In [1]: import numpy as np

In [2]: np.set_printoptions(precision=1, suppress=True, linewidth=160)

In [3]: feats = np.array([[-1.6, -0.1, 0.9, -0.1],
   ...:     [-0.1, -1.7, -0.6, -1.7],
   ...:     [0.9, -0.6, -2.1, 0.7],
   ...:     [-0.1, -1.7, 0.7, -0.6]])

In [4]: # symmetric, so the eigenvalues are real

In [5]: f = np.array([3, 0, 1, 1])

In [6]: other = feats + np.outer(f, np.eye(4)[1])

In [7]: round(float(np.linalg.det(other) / np.linalg.det(feats)), 1), np.round(1 + np.linalg.solve(feats, f)[1], 1)
Out[7]: (-0.2, np.float64(-0.2))

In [8]: other = feats / np.linalg.norm(feats, axis=1, keepdims=True)

In [9]: C2 = other @ other.T

In [10]: print(round(np.degrees(np.arccos(np.clip(C2[2, 0], -1, 1))), 1))
137.4

In [11]: (np.abs(C2) > 0.9).astype(int)
Out[11]: 
array([[1, 0, 0, 0],
       [0, 1, 0, 0],
       [0, 0, 1, 0],
       [0, 0, 0, 1]])

In [12]: C2[2]
Out[12]: array([-0.7,  0.2,  1. , -0.2])

In [13]: print((C2 - 2 * np.eye(4)).round(6).argmax(axis=1))
[3 3 1 1]

In [14]: np.linalg.norm(other, axis=1)
Out[14]: array([1., 1., 1., 1.])

In [15]: O = feats.astype(float).copy()

In [16]: for j in range(4):
    ...:     O[:, j] -= O[:, :j] @ (O[:, :j].T @ O[:, j])
    ...:     O[:, j] /= np.linalg.norm(O[:, j])
    ...: 

In [17]: np.round(O.T @ feats, 1) + 0
Out[17]: 
array([[ 1.8,  0. , -1.8,  0.6],
       [ 0. ,  2.5,  0.4,  1.4],
       [ 0. ,  0. ,  1.6, -0.3],
       [ 0. ,  0. ,  0. ,  1.2]])

In [18]: O, r_ = np.linalg.qr(feats)

In [19]: np.abs(np.diag(r_))
Out[19]: array([1.8, 2.5, 1.6, 1.2])

In [20]: print(O @ r_)
[[-1.6 -0.1  0.9 -0.1]
 [-0.1 -1.7 -0.6 -1.7]
 [ 0.9 -0.6 -2.1  0.7]
 [-0.1 -1.7  0.7 -0.6]]

In [21]: O.shape, r_.shape
Out[21]: ((4, 4), (4, 4))

In [22]: O.round(1) + 0
Out[22]: 
array([[-0.9,  0. , -0.4,  0.3],
       [-0.1, -0.7, -0.3, -0.7],
       [ 0.5, -0.2, -0.7,  0.5],
       [-0.1, -0.7,  0.5,  0.5]])

In [23]: r_.round(1) + 0
Out[23]: 
array([[ 1.8,  0. , -1.8,  0.6],
       [ 0. ,  2.5,  0.4,  1.4],
       [ 0. ,  0. ,  1.6, -0.3],
       [ 0. ,  0. ,  0. ,  1.2]])

In [24]: print(np.allclose(r_.T @ r_, feats.T @ feats))
True

In [25]: th = np.radians(15)

In [26]: r_ = np.eye(4)

In [27]: r_[0, 0] = r_[1, 1] = np.cos(th)

In [28]: r_[0, 1], r_[1, 0] = -np.sin(th), np.sin(th)

In [29]: r_
Out[29]: 
array([[ 1. , -0.3,  0. ,  0. ],
       [ 0.3,  1. ,  0. ,  0. ],
       [ 0. ,  0. ,  1. ,  0. ],
       [ 0. ,  0. ,  0. ,  1. ]])

In [30]: other = feats @ r_.T

In [31]: print(np.allclose(feats @ feats.T, other @ other.T))
True

In [32]: print(np.linalg.svd(feats, compute_uv=False), np.linalg.svd(other, compute_uv=False))
[3.  2.9 1.  0.9] [3.  2.9 1.  0.9]

In [33]: E = np.array([[0, 5, 0, 2], [5, 0, 3, 3], [0, 3, 0, 1], [2, 3, 1, 0]])

In [34]: # equal to its transpose

In [35]: [round(float(np.linalg.det(E[:i, :i])), 2) + 0 for i in range(1, 5)]
Out[35]: [0.0, -25.0, 0.0, 1.0]

In [36]: round(float(np.linalg.eigvalsh(E).min()), 1)
Out[36]: -5.9

In [37]: np.all(np.linalg.eigvalsh(E) > 0)
Out[37]: np.False_

In [38]: W1 = np.array([[1, -1, -2], [-3, 1, -1], [-2, 3, 0], [0, -3, -3]])

In [39]: beta = np.array([0, -3, -1])

In [40]: H = np.maximum(E @ W1 + beta, 0)

In [41]: (H > 0).mean(axis=0)
Out[41]: array([0. , 0.2, 0. ])

In [42]: Z = np.array([[3, 1, -2], [0, -1, 2], [0, -1, 2]])

In [43]: W1 @ Z
Out[43]: 
array([[  3,   4,  -8],
       [ -9,  -3,   6],
       [ -6,  -5,  10],
       [  0,   6, -12]])

In [44]: (H @ Z).round(6).argmax(axis=1)
Out[44]: array([0, 0, 0, 2])

In [45]: other = E / np.linalg.norm(E, axis=1, keepdims=True)

In [46]: C2 = other @ other.T

In [47]: np.linalg.norm(other, axis=1)
Out[47]: array([1., 1., 1., 1.])

In [48]: C2[3]
Out[48]: array([0.7, 0.5, 0.8, 1. ])

In [49]: print(np.trace(E))
0

In [50]: np.allclose(E, E.T)
Out[50]: True

In [51]: E @ E
Out[51]: 
array([[29,  6, 17, 15],
       [ 6, 43,  3, 13],
       [17,  3, 10,  9],
       [15, 13,  9, 14]])

In [52]: round(float(np.abs(np.linalg.eigvals(E)).max()), 1)
Out[52]: 7.6

In [53]: np.linalg.matrix_power(E, 4)
Out[53]: 
array([[1391,  678,  816,  876],
       [ 678, 2063,  378,  858],
       [ 816,  378,  479,  510],
       [ 876,  858,  510,  671]])

In [54]: left, sv, Vt = np.linalg.svd(E)

In [55]: np.argmax(sv[:-1] / (sv[1:] + 1e-6)) + 1
Out[55]: np.int64(3)

In [56]: other = left[:, :3] @ np.diag(sv[:3]) @ Vt[:3]

In [57]: print(np.linalg.matrix_rank(E, rtol=0.05))
3

In [58]: other.round(1) + 0
Out[58]: 
array([[0., 5., 0., 2.],
       [5., 0., 3., 3.],
       [0., 3., 0., 1.],
       [2., 3., 1., 0.]])

In [59]: round(float(np.linalg.norm(E - other, 2)), 1), np.round(sv[3], 1)
Out[59]: (0.0, np.float64(0.0))

In [60]: print(round(np.linalg.norm(E - other) / np.linalg.norm(E), 1))
0.0

In [61]: arr = np.load("out15.npy")

In [62]: arr
Out[62]: 
array([[-1, -1, -1],
       [-1, -2, -2],
       [-1, -2, -3]])

In [63]: # symmetric

In [64]: vals, evecs = np.linalg.eig(feats)

In [65]: vals
Out[65]: array([ 0.9, -1. , -3. , -2.9])

In [66]: np.sort(np.linalg.eigvals(feats.T))
Out[66]: array([-3. , -2.9, -1. ,  0.9])

In [67]: print(np.round(feats @ evecs[:, 0] - vals[0] * evecs[:, 0], 1) + 0)
[0. 0. 0. 0.]

In [68]: np.round(np.prod(vals), 1)
Out[68]: np.float64(-8.6)

In [69]: other = np.array([[0.1, 0.1], [-0.6, -0.8], [-1.6, 0.8], [1.8, -2.5]])

In [70]: Z = np.array([[1.1, 0.4, 0.4, 0.2], [-0.7, -1.6, 1.3, 0.5]])

In [71]: K = other @ Z

In [72]: K.round(1) + 0
Out[72]: 
array([[ 0. , -0.1,  0.2,  0.1],
       [-0.1,  1. , -1.3, -0.5],
       [-2.3, -1.9,  0.4,  0.1],
       [ 3.7,  4.7, -2.5, -0.9]])

In [73]: # null space of dimension 2

In [74]: left, sv, Vt = np.linalg.svd(K, full_matrices=False)

In [75]: np.round(np.sqrt((sv ** 2).sum()), 1), round(np.linalg.norm(K), 1)
Out[75]: (np.float64(7.5), np.float64(7.5))

In [76]: print(sv.round(1) + 0)
[7.3 1.6 0.  0. ]

In [77]: print(np.round(left.T @ K @ Vt.T, 1) + 0)
[[7.3 0.  0.  0. ]
 [0.  1.6 0.  0. ]
 [0.  0.  0.  0. ]
 [0.  0.  0.  0. ]]

In [78]: print(np.cumsum(sv ** 2) / np.sum(sv ** 2))
[1. 1. 1. 1.]

In [79]: print(np.abs(left[:, 0]).round(6).argmax())
3

In [80]: np.allclose(left * sv @ Vt, K)
Out[80]: True

In [81]: print(np.round(sv / sv[0], 1) + 0)
[1.  0.2 0.  0. ]

In [82]: (sv > 1e-8).sum()
Out[82]: np.int64(2)

In [83]: np.round(left.T @ left, 1) + 0
Out[83]: 
array([[1., 0., 0., 0.],
       [0., 1., 0., 0.],
       [0., 0., 1., 0.],
       [0., 0., 0., 1.]])

In [84]: A = np.array([[-2.0, -2.0, 0.0], [-1.0, 3.0, 0.0], [0.0, 0.0, 2.0]])

In [85]: vals, evecs = np.linalg.eig(A)

In [86]: print(np.sort(np.linalg.eigvals(A.T)))
[-2.4  2.   3.4]

In [87]: print(np.sort(np.linalg.eigvals(A @ A)))
[ 4.   5.6 11.4]

In [88]: print(np.round(A @ evecs[:, 0] - vals[0] * evecs[:, 0], 1) + 0)
[0. 0. 0.]

In [89]: np.prod(vals)
Out[89]: np.float64(-16.0)

In [90]: np.sort(np.linalg.eigvals(np.linalg.inv(A)))
Out[90]: array([-0.4,  0.3,  0.5])

In [91]: vals
Out[91]: array([-2.4,  3.4,  2. ])

In [92]: other = np.array([[3, 2], [0, 0], [-3, -3]])

In [93]: print(np.linalg.matrix_rank(A @ other))
2

In [94]: np.linalg.matrix_rank(np.vstack([A, other.T]))
Out[94]: np.int64(3)

In [95]: print(np.vstack([A, other.T]).shape)
(5, 3)

In [96]: np.einsum("ij->j", A)
Out[96]: array([-3.,  1.,  2.])

In [97]: np.einsum("ik,kj->ij", A, other)
Out[97]: 
array([[-6., -4.],
       [-3., -2.],
       [-6., -6.]])

In [98]: print(round(np.linalg.det(K.T), 1))
0.0

In [99]: round(np.linalg.det(2 * K), 1), round(np.linalg.det(K), 1)
Out[99]: (np.float64(0.0), np.float64(0.0))

In [100]: round(np.einsum("ij,ji->", K, K), 1)
Out[100]: np.float64(1.4)

In [101]: round(np.einsum("ii->", K), 1)
Out[101]: np.float64(0.6)

In [102]: np.round(np.kron(np.eye(2, dtype=int), K), 1) + 0
Out[102]: 
array([[ 0. , -0.1,  0.2,  0.1,  0. ,  0. ,  0. ,  0. ],
       [-0.1,  1. , -1.3, -0.5,  0. ,  0. ,  0. ,  0. ],
       [-2.3, -1.9,  0.4,  0.1,  0. ,  0. ,  0. ,  0. ],
       [ 3.7,  4.7, -2.5, -0.9,  0. ,  0. ,  0. ,  0. ],
       [ 0. ,  0. ,  0. ,  0. ,  0. , -0.1,  0.2,  0.1],
       [ 0. ,  0. ,  0. ,  0. , -0.1,  1. , -1.3, -0.5],
       [ 0. ,  0. ,  0. ,  0. , -2.3, -1.9,  0.4,  0.1],
       [ 0. ,  0. ,  0. ,  0. ,  3.7,  4.7, -2.5, -0.9]])

In [103]: np.round(np.linalg.eigvals(K), 1) + 0
Out[103]: array([ 1.1, -0.5,  0. ,  0. ])

In [104]: round(np.linalg.eigvals(K).sum().real, 1)
Out[104]: np.float64(0.6)

In [105]: O = A.astype(float).copy()

In [106]: for j in range(3):
     ...:     O[:, j] -= O[:, :j] @ (O[:, :j].T @ O[:, j])
     ...:     O[:, j] /= np.linalg.norm(O[:, j])
     ...: 

In [107]: O.T @ A
Out[107]: 
array([[2.2, 0.4, 0. ],
       [0. , 3.6, 0. ],
       [0. , 0. , 2. ]])

In [108]: data = np.loadtxt("test4.csv", delimiter=",")

In [109]: data.round(1) + 0
Out[109]: 
array([[ 0. , -0.1, -0.1, -1. ],
       [-0.1,  1. ,  0. , -0.1],
       [-0.1,  0. ,  1. , -0.1],
       [-1. , -0.1, -0.1,  0. ]])

In [110]: round(data[:, 1] @ data[:, 3], 1)
Out[110]: np.float64(-0.0)

In [111]: np.round(np.linalg.pinv(data), 1) + 0
Out[111]: 
array([[ 0. , -0.1, -0.1, -1. ],
       [-0.1,  1. ,  0. , -0.1],
       [-0.1,  0. ,  1. , -0.1],
       [-1. , -0.1, -0.1,  0. ]])

In [112]: x = np.array([1, 3, 2, 1])

In [113]: np.sign((data @ x).round(6))
Out[113]: array([-1.,  1.,  1., -1.])

In [114]: (data * x).sum(axis=1)
Out[114]: array([-1.5,  2.7,  1.7, -1.5])

In [115]: np.round(data @ np.eye(4)[0], 1) + 0
Out[115]: array([ 0. , -0.1, -0.1, -1. ])

In [116]: data @ (2 * x)
Out[116]: array([-3. ,  5.4,  3.4, -3. ])

In [117]: rng = np.random.default_rng(687003)

In [118]: idx = rng.permutation(4)

In [119]: idx
Out[119]: array([2, 0, 3, 1])

In [120]: other = data[idx][:, idx]

In [121]: np.sort(np.abs(np.linalg.eigvals(other)))
Out[121]: array([1., 1., 1., 1.])

In [122]: other = data + rng.integers(-2, 3, (4, 2)) @ rng.integers(-2, 3, (2, 4))

In [123]: other.round(1) + 0
Out[123]: 
array([[ 0. , -1.1, -1.1,  0. ],
       [-0.1, -1. , -2. ,  1.9],
       [-4.1, -1. ,  2. , -1.1],
       [ 1. ,  2.9,  1.9, -2. ]])

In [124]: np.round(np.linalg.svd(other - data, compute_uv=False), 1) + 0
Out[124]: array([5.9, 4.5, 0. , 0. ])

In [125]: print(np.abs(other - data).sum(axis=1))
[3. 6. 7. 9.]

In [126]: np.linalg.matrix_rank(other - data, tol=1e-8)
Out[126]: np.int64(2)

In [127]: other - data
Out[127]: 
array([[ 0., -1., -1.,  1.],
       [ 0., -2., -2.,  2.],
       [-4., -1.,  1., -1.],
       [ 2.,  3.,  2., -2.]])

In [128]: X = np.load("case0.npy")

In [129]: X
Out[129]: 
array([[ 0.3,  0.7,  0.7],
       [ 0.7,  0.3, -0.7],
       [ 0.7, -0.7,  0.3]])

In [130]: x = np.array([-2, 0, -3])

In [131]: X @ (2 * x)
Out[131]: array([-5.3,  1.3, -4.7])

In [132]: np.einsum("ij,j->i", X, x)
Out[132]: array([-2.7,  0.7, -2.3])

In [133]: f, v = X[2], X[1]

In [134]: f @ f
Out[134]: np.float64(1.0)

In [135]: pr = (f @ v) / (f @ f) * f

In [136]: round(float(np.linalg.norm(f + v) ** 2 + np.linalg.norm(f - v) ** 2), 1)
Out[136]: 4.0

In [137]: np.outer(f, v)
Out[137]: 
array([[ 0.4,  0.2, -0.4],
       [-0.4, -0.2,  0.4],
       [ 0.2,  0.1, -0.2]])

In [138]: v - pr
Out[138]: array([ 0.7,  0.3, -0.7])

In [139]: print(round(float((v - pr) @ f), 1))
-0.0

In [140]: x = np.array([0, 3, 3])

In [141]: [p for p in range(1, 25) if np.allclose(np.linalg.matrix_power(X, p), np.eye(3))]
Out[141]: [2, 4, 6, 8, 10, 12, 14, 16, 18, 20, 22, 24]

In [142]: print(np.round(X.T @ (X @ x), 1) + 0)
[0. 3. 3.]

In [143]: np.sort(np.abs(np.degrees(np.angle(np.linalg.eigvals(X)))))
Out[143]: array([  0.,   0., 180.])

In [144]: print(np.linalg.inv(X))
[[ 0.3  0.7  0.7]
 [ 0.7  0.3 -0.7]
 [ 0.7 -0.7  0.3]]

In [145]: other = np.array([[1, -1, -3], [2, 0, -1], [-1, -2, -2]])

In [146]: other[-1] = other[0]

In [147]: M = other + 0.3 * np.eye(3)

In [148]: M
Out[148]: 
array([[ 1.3, -1. , -3. ],
       [ 2. ,  0.3, -1. ],
       [ 1. , -1. , -2.7]])

In [149]: O, evecs = np.linalg.qr(M[:, :2])[0], np.linalg.qr(M[:, 2:])[0]

In [150]: sv = np.linalg.svd(O.T @ evecs, compute_uv=False)

In [151]: np.round(np.linalg.norm(O @ O.T - evecs @ evecs.T, 2), 1)
Out[151]: np.float64(1.0)

In [152]: print((sv > 0.9).sum())
1

In [153]: sv
Out[153]: array([1.])

In [154]: x = np.array([0, 1, 0])

In [155]: h = np.maximum(M @ x, 0)

In [156]: np.maximum(M @ (3 * x), 0)
Out[156]: array([0. , 0.9, 0. ])

In [157]: np.maximum(M @ x, 0) - np.maximum(-M @ x, 0)
Out[157]: array([-1. ,  0.3, -1. ])

In [158]: h
Out[158]: array([0. , 0.3, 0. ])

In [159]: print(M.T @ h)
[ 0.6  0.1 -0.3]

In [160]: f = np.array([-2, -8, 8])

In [161]: other = M + np.outer(f, np.eye(3)[2])

In [162]: np.linalg.matrix_rank(np.linalg.inv(other) - np.linalg.inv(M), tol=1e-8)
Out[162]: np.int64(1)

In [163]: other
Out[163]: 
array([[ 1.3, -1. , -5. ],
       [ 2. ,  0.3, -9. ],
       [ 1. , -1. ,  5.3]])

In [164]: print(round(float(np.linalg.det(other) / np.linalg.det(M)), 1), np.round(1 + np.linalg.solve(M, f)[2], 1))
146.0 146.0
